>>> import numpy as np
>>> import numpy.linalg as la
>>> np.set_printoptions(precision=3, suppress=True, linewidth=200, legacy="1.25")
>>> E = np.array([[0.1, 1.0, 0.0],
...     [-1.0, 2.6, 0.2],
...     [0.0, 1.0, -0.6],
...     [-1.8, 0.2, -2.9],
...     [-0.4, 0.7, -1.8],
...     [1.5, 1.0, 0.5],
...     [-0.6, -0.3, 0.5],
...     [0.5, 0.0, -1.7],
...     [1.4, -0.7, 0.5],
...     [1.6, -0.2, -0.7],
...     [-0.3, -0.3, -0.1],
...     [-0.2, 1.4, 0.0],
...     [2.0, -0.7, 0.9],
...     [-1.0, -0.6, -1.0]])
>>> rng = np.random.default_rng(342)
>>> E[:, 1] = -3 * E[:, 2] + 0.02 * rng.normal(size=14)
>>> E
array([[ 0.1  ,  0.005,  0.   ],
       [-1.   , -0.58 ,  0.2  ],
       [ 0.   ,  1.806, -0.6  ],
       [-1.8  ,  8.732, -2.9  ],
       [-0.4  ,  5.36 , -1.8  ],
       [ 1.5  , -1.476,  0.5  ],
       [-0.6  , -1.497,  0.5  ],
       [ 0.5  ,  5.092, -1.7  ],
       [ 1.4  , -1.502,  0.5  ],
       [ 1.6  ,  2.094, -0.7  ],
       [-0.3  ,  0.321, -0.1  ],
       [-0.2  ,  0.003,  0.   ],
       [ 2.   , -2.673,  0.9  ],
       [-1.   ,  3.009, -1.   ]])
>>> left, s, vt = la.svd(E)
>>> s
array([13.545,  3.649,  0.022])
>>> M2 = left[:, :2] @ np.diag(s[:2]) @ vt[:2]
>>> round(la.norm(E - M2) / la.norm(E), 3)
0.002
>>> M2 = E / np.sqrt((E ** 2).mean(axis=1, keepdims=True))
>>> M2[1]
array([-1.476, -0.857,  0.295])
>>> la.matrix_rank(E - E.mean(axis=1, keepdims=True))
2
>>> la.norm(M2, axis=1)
array([1.732, 1.732, 1.732, 1.732, 1.732, 1.732, 1.732, 1.732, 1.732, 1.732, 1.732, 1.732, 1.732, 1.732])
>>> la.matrix_rank(M2) == la.matrix_rank(E)
True
>>> d = la.norm(E[:, None] - E[None], axis=-1)
>>> np.unravel_index(d.round(6).argmax(), d.shape)
(3, 12)
>>> d.shape
(14, 14)
>>> (d + 1e9 * np.eye(14)).round(6).argmin(axis=1)
array([11, 11, 10,  4,  7,  8,  1,  4,  5,  2, 11,  0,  5,  2])
>>> d[4].round(6).argsort(kind="stable")[:4]
array([ 4,  7, 13,  2])
